% ipython --no-banner

In [1]: import numpy as np

In [2]: import numpy.linalg as la

In [3]: np.set_printoptions(precision=3, suppress=True, linewidth=100)

In [4]: q, _ = la.qr(np.array([[-0.7, -2.9, 0.2, 0.0, -1.5, 1.9, -1.4],
   ...:     [-2.5, 0.5, 0.7, -0.7, 0.0, -1.1, -1.9],
   ...:     [-1.9, -0.2, -0.7, 0.3, 1.1, 1.6, 2.0],
   ...:     [-0.2, -0.8, -1.1, -1.1, -0.9, 1.2, 0.3],
   ...:     [0.4, 0.4, -0.8, 0.7, -0.6, -0.5, 1.9],
   ...:     [-0.3, -0.3, 1.3, -0.2, -0.1, -1.3, -1.2],
   ...:     [0.0, 0.2, 2.4, 1.1, 0.1, 1.1, -1.3]]))

In [5]: arr = -2 * q

In [6]: arr
Out[6]: 
array([[ 0.429, -1.825, -0.216, -0.325,  0.324,  0.245,  0.412],
       [ 1.533,  0.567, -0.243,  0.566,  0.826,  0.148,  0.496],
       [ 1.165,  0.052,  0.561, -1.017, -0.916, -0.237, -0.63 ],
       [ 0.123, -0.503,  0.666,  0.93 ,  0.43 , -1.198, -0.897],
       [-0.245,  0.222,  0.493, -0.988,  1.446,  0.396, -0.652],
       [ 0.184, -0.167, -0.809,  0.546, -0.195,  1.024, -1.378],
       [-0.   ,  0.13 , -1.496, -0.634,  0.25 , -1.105, -0.245]])

In [7]: print(np.allclose(arr @ arr.T, arr.T @ arr))
True

In [8]: print(np.sort(np.abs(la.eigvals(arr))))
[2. 2. 2. 2. 2. 2. 2.]

In [9]: round(la.det(arr), 3)
Out[9]: np.float64(-128.0)

In [10]: arr.inv()
---------------------------------------------------------------------------
AttributeError                            Traceback (most recent call last)
Cell In[10], line 1
----> 1 arr.inv()

AttributeError: 'numpy.ndarray' object has no attribute 'inv'

In [11]: th = np.radians(163)

In [12]: r_ = np.eye(7)

In [13]: r_[1, 1] = r_[4, 4] = np.cos(th)

In [14]: r_[1, 4], r_[4, 1] = -np.sin(th), np.sin(th)

In [15]: r_
Out[15]: 
array([[ 1.   ,  0.   ,  0.   ,  0.   ,  0.   ,  0.   ,  0.   ],
       [ 0.   , -0.956,  0.   ,  0.   , -0.292,  0.   ,  0.   ],
       [ 0.   ,  0.   ,  1.   ,  0.   ,  0.   ,  0.   ,  0.   ],
       [ 0.   ,  0.   ,  0.   ,  1.   ,  0.   ,  0.   ,  0.   ],
       [ 0.   ,  0.292,  0.   ,  0.   , -0.956,  0.   ,  0.   ],
       [ 0.   ,  0.   ,  0.   ,  0.   ,  0.   ,  1.   ,  0.   ],
       [ 0.   ,  0.   ,  0.   ,  0.   ,  0.   ,  0.   ,  1.   ]])

In [16]: M2 = arr @ r_.T

In [17]: round(float(la.det(r_)), 3), round(np.trace(r_), 3)
Out[17]: (1.0, np.float64(3.087))

In [18]: la.svd(arr, compute_uv=False), la.svd(M2, compute_uv=False)
Out[18]: (array([2., 2., 2., 2., 2., 2., 2.]), array([2., 2., 2., 2., 2., 2., 2.]))

In [19]: np.allclose(arr @ arr.T, M2 @ M2.T)
Out[19]: True

In [20]: np.allclose(la.norm(arr, axis=1), la.norm(M2, axis=1))
Out[20]: True
